$ ipython --no-banner

In [1]: import numpy as np

In [2]: import numpy.linalg as la

In [3]: np.set_printoptions(suppress=True, linewidth=100)

In [4]: W0 = np.array([[4.0, 3.0, 0.0, 0.0],
   ...:     [3.0, -1.0, 3.0, 0.0],
   ...:     [0.0, 3.0, 1.0, 3.0],
   ...:     [0.0, 0.0, 3.0, 3.0]])

In [5]: x = np.array([1, -1, 1, -3])

In [6]: y = W0 @ x

In [7]: y
Out[7]: array([  1.,   7., -11.,  -6.])

In [8]: np.round(la.solve(W0.T, W0[2]), 4) + 0
Out[8]: array([0., 0., 1., 0.])

In [9]: np.round(la.solve(W0, 4 * y), 4)
Out[9]: array([  4.,  -4.,   4., -12.])

In [10]: np.round(la.solve(W0, W0[:, 2]), 4) + 0
Out[10]: array([0., 0., 1., 0.])

In [11]: O, vecs = la.qr(W0[:, :3])[0], la.qr(W0[:, 3:])[0]

In [12]: sig = la.svd(O.T @ vecs, compute_uv=False)

In [13]: np.round(np.degrees(np.arccos(sig.clip(0, 1))), 4)
Out[13]: array([5.261])

In [14]: sig.round(4)
Out[14]: array([0.9958])

In [15]: out = W0[0, 0] * W0[1:] - np.outer(W0[1:, 0], W0[0])

In [16]: out
Out[16]: 
array([[  0., -13.,  12.,   0.],
       [  0.,  12.,   4.,  12.],
       [  0.,   0.,  12.,  12.]])

In [17]: W0[:, 0] / W0[0, 0]
Out[17]: array([1.  , 0.75, 0.  , 0.  ])

In [18]: x = np.array([1, 3, 4, 4])

In [19]: np.sign((W0 @ x).round(6))
Out[19]: array([1., 1., 1., 1.])

In [20]: la.norm(W0 @ x) <= la.norm(W0, 2) * la.norm(x) + 1e-9
Out[20]: np.True_

In [21]: W0 @ x
Out[21]: array([13., 12., 25., 24.])

In [22]: np.einsum("ij,j->i", W0, x)
Out[22]: array([13., 12., 25., 24.])

In [23]: (W0 * x).sum(axis=1)
Out[23]: array([13., 12., 25., 24.])

In [24]: x = np.array([0, 2, 0, 2])

In [25]: a = np.maximum(W0 @ x, 0)

In [26]: np.maximum(W0 @ (3 * x), 0)
Out[26]: array([18.,  0., 36., 18.])

In [27]: np.maximum(W0 @ x, 0) - np.maximum(-W0 @ x, 0)
Out[27]: array([ 6., -2., 12.,  6.])

In [28]: W0.T @ a
Out[28]: array([24., 54., 30., 54.])

In [29]: mat = np.load("sample9.npy")

In [30]: mat
Out[30]: 
array([[ 0,  2,  0,  0],
       [ 0,  0,  4,  0],
       [-4,  0,  0,  0],
       [ 0,  0,  0,  6]])

In [31]: f = np.array([2, -2])

In [32]: np.polyval(f, mat[2])
Out[32]: array([-10,  -2,  -2,  -2])

In [33]: np.cross(mat[2, :3], mat[1, :3])
Out[33]: array([ 0, 16,  0])

In [34]: np.array([np.convolve(row, f, "same") for row in mat])
Out[34]: 
array([[ 0,  4, -4,  0],
       [ 0,  0,  8, -8],
       [-8,  8,  0,  0],
       [ 0,  0,  0, 12]])

In [35]: theta = np.radians(180)

In [36]: r_ = np.eye(4)

In [37]: r_[0, 0] = r_[3, 3] = np.cos(theta)

In [38]: r_[0, 3], r_[3, 0] = -np.sin(theta), np.sin(theta)

In [39]: r_.round(4) + 0
Out[39]: 
array([[-1.,  0.,  0.,  0.],
       [ 0.,  1.,  0.,  0.],
       [ 0.,  0.,  1.,  0.],
       [ 0.,  0.,  0., -1.]])

In [40]: out = mat @ r_.T

In [41]: np.allclose(la.norm(mat, axis=1), la.norm(out, axis=1))
Out[41]: True

In [42]: np.allclose(mat @ mat.T, out @ out.T)
Out[42]: True

In [43]: np.round(la.svd(mat, compute_uv=False), 4), np.round(la.svd(out, compute_uv=False), 4)
Out[43]: (array([6., 4., 4., 2.]), array([6., 4., 4., 2.]))

In [44]: np.abs(out - mat).max(axis=0)
Out[44]: array([ 8.,  0.,  0., 12.])

In [45]: A = np.load("block0.npy")

In [46]: A
Out[46]: 
array([[ 0.6   ,  0.8   , -0.5   , -1.2   ],
       [ 0.8   ,  0.3   ,  1.2   , -1.3   ],
       [-1.3   ,  0.4   ,  1.1   , -0.2   ],
       [-0.4   , -0.1   ,  0.5   ,  2.6   ],
       [ 1.5   , -0.1   , -0.7   , -0.8   ],
       [ 1.0185,  0.1209,  1.6743, -1.2007],
       [ 0.2   , -1.7   ,  2.5   , -0.4   ],
       [ 1.4   , -0.8   , -1.5   ,  0.5   ]])

In [47]: hat = A @ la.solve(A.T @ A, A.T)

In [48]: np.round(np.diag(hat), 4)
Out[48]: array([0.2518, 0.3364, 0.3075, 0.9202, 0.2863, 0.5095, 0.8675, 0.5209])

In [49]: out = np.c_[A[:, :3] @ np.array([[1, 1, 0], [2, 0, 1], [0, 0, 1]]), np.array([-1, 0, -3, -2, 0, -3, 1, 2])]

In [50]: out.round(4)
Out[50]: 
array([[ 2.2   ,  0.6   ,  0.3   , -1.    ],
       [ 1.4   ,  0.8   ,  1.5   ,  0.    ],
       [-0.5   , -1.3   ,  1.5   , -3.    ],
       [-0.6   , -0.4   ,  0.4   , -2.    ],
       [ 1.3   ,  1.5   , -0.8   ,  0.    ],
       [ 1.2603,  1.0185,  1.7952, -3.    ],
       [-3.2   ,  0.2   ,  0.8   ,  1.    ],
       [-0.2   ,  1.4   , -2.3   ,  2.    ]])

In [51]: np.round(la.lstsq(A, out[:, 0])[0], 4) + 0
Out[51]: array([1., 2., 0., 0.])

In [52]: np.round(la.norm(out - A @ la.lstsq(A, out)[0], axis=0), 4) + 0
Out[52]: array([0.    , 0.    , 0.    , 2.7045])

In [53]: hat = np.triu(np.array([[-5, 4, 1, -9], [-2, -1, 1, 1], [-6, -8, 1, -6], [8, 0, -5, 0]]), 1) + np.eye(4)

In [54]: out = hat @ mat @ la.inv(hat)

In [55]: out
Out[55]: 
array([[  -4.,   18.,    2.,  -96.],
       [  -4.,   16.,   -8.,  -94.],
       [  -4.,   16.,  -12., -160.],
       [   0.,    0.,    0.,    6.]])

In [56]: hat @ mat - mat @ hat
Out[56]: 
array([[ -4.,   0.,  14., -56.],
       [ -4.,   0.,   0.,  30.],
       [  0.,  16.,   4., -72.],
       [  0.,   0.,   0.,   0.]])

In [57]: la.matrix_rank(out)
Out[57]: np.int64(4)

In [58]: blk = np.stack([A, 2 * A, A[::-1]])

In [59]: blk.shape
Out[59]: (3, 8, 4)

In [60]: la.matrix_rank(blk)
Out[60]: array([4, 4, 4])

In [61]: x = np.array([1, -3, 1, -1])

In [62]: y = A @ x

In [63]: np.round(la.pinv(A) @ A, 4) + 0
Out[63]: 
array([[1., 0., 0., 0.],
       [0., 1., 0., 0.],
       [0., 0., 1., 0.],
       [0., 0., 0., 1.]])

In [64]: np.round(la.lstsq(A, y)[0], 4)
Out[64]: array([ 1., -3.,  1., -1.])

In [65]: rng = np.random.default_rng(59)

In [66]: y = y + 0.1 * rng.normal(size=8)

In [67]: y.round(4)
Out[67]: array([-1.2007,  2.5602, -1.0078, -2.2016,  1.8063,  3.4717,  8.1905,  1.6911])

In [68]: c, *_ = la.lstsq(A, y)

In [69]: c.round()
Out[69]: array([ 1., -3.,  1., -1.])

In [70]: np.round(A.T @ (y - A @ c), 4) + 0
Out[70]: array([0., 0., 0., 0.])

In [71]: [round(float(la.norm(la.solve(A.T @ A + lam * np.eye(4), A.T @ y))), 2) for lam in (0, 1, 10, 100)]
Out[71]: [3.43, 2.89, 1.51, 0.31]

In [72]: np.round(la.norm(y - A @ c), 4)
Out[72]: np.float64(0.2042)

In [73]: J = np.loadtxt("mat.csv", delimiter=",")

In [74]: J.round(4)
Out[74]: 
array([[0.2857, 0.    , 0.4286, 0.    , 0.    , 0.1429, 0.1429],
       [0.1429, 0.1429, 0.1429, 0.1429, 0.1429, 0.1429, 0.1429],
       [0.125 , 0.125 , 0.375 , 0.    , 0.    , 0.125 , 0.25  ],
       [0.    , 0.1   , 0.3   , 0.2   , 0.1   , 0.3   , 0.    ],
       [0.0667, 0.2   , 0.1333, 0.2   , 0.0667, 0.1333, 0.2   ],
       [0.    , 0.1   , 0.3   , 0.3   , 0.1   , 0.2   , 0.    ],
       [0.0833, 0.    , 0.0833, 0.1667, 0.0833, 0.25  , 0.3333]])

In [75]: blk = np.stack([J, 4 * J, J[::-1]])

In [76]: np.round(np.einsum("bij,cij->bc", blk, blk), 4)
Out[76]: 
array([[ 1.5656,  6.2626,  1.1114],
       [ 6.2626, 25.0503,  4.4457],
       [ 1.1114,  4.4457,  1.5656]])

In [77]: np.round(la.det(blk), 4) + 0
Out[77]: array([0.    , 0.3483, 0.    ])

In [78]: arr = np.loadtxt("x.csv", delimiter=",")

In [79]: arr
Out[79]: 
array([[ 0., -5.,  5., -1.,  0.,  2.,  0.,  2.],
       [ 5.,  0.,  0.,  0.,  2., -1.,  3., -2.],
       [-5.,  0.,  0., -3., -2.,  0., -2.,  1.],
       [ 1.,  0.,  3.,  0.,  0.,  2.,  1., -3.],
       [ 0., -2.,  2.,  0.,  0.,  1.,  0.,  2.],
       [-2.,  1.,  0., -2., -1.,  0.,  2., -3.],
       [ 0., -3.,  2., -1.,  0., -2.,  0., -4.],
       [-2.,  2., -1.,  3., -2.,  3.,  4.,  0.]])

In [80]: W1 = np.array([[1, 0, 1],
    ...:     [3, -2, 3],
    ...:     [2, 2, 3],
    ...:     [3, 2, 1],
    ...:     [2, 0, -2],
    ...:     [1, 3, 0],
    ...:     [-3, -2, -2],
    ...:     [0, 3, 3]])

In [81]: c = np.array([3, 1, 0])

In [82]: hid = np.maximum(arr @ W1 + c, 0)

In [83]: (hid > 0).astype(int)
Out[83]: 
array([[0, 1, 1],
       [1, 0, 0],
       [0, 1, 1],
       [1, 1, 0],
       [1, 1, 1],
       [0, 0, 0],
       [0, 0, 0],
       [1, 1, 0]])

In [84]: (hid > 0).mean(axis=0)
Out[84]: array([0.5  , 0.625, 0.375])

In [85]: cent = np.array([[2, 2], [-1, 1], [-1, 1]])

In [86]: hid @ cent
Out[86]: 
array([[-36.,  36.],
       [  4.,   4.],
       [ -5.,   5.],
       [ 16.,  20.],
       [-20.,  28.],
       [  0.,   0.],
       [  0.,   0.],
       [  0.,   4.]])

In [87]: W1 @ cent
Out[87]: 
array([[  1,   3],
       [  5,   7],
       [ -1,   9],
       [  3,   9],
       [  6,   2],
       [ -1,   5],
       [ -2, -10],
       [ -6,   6]])
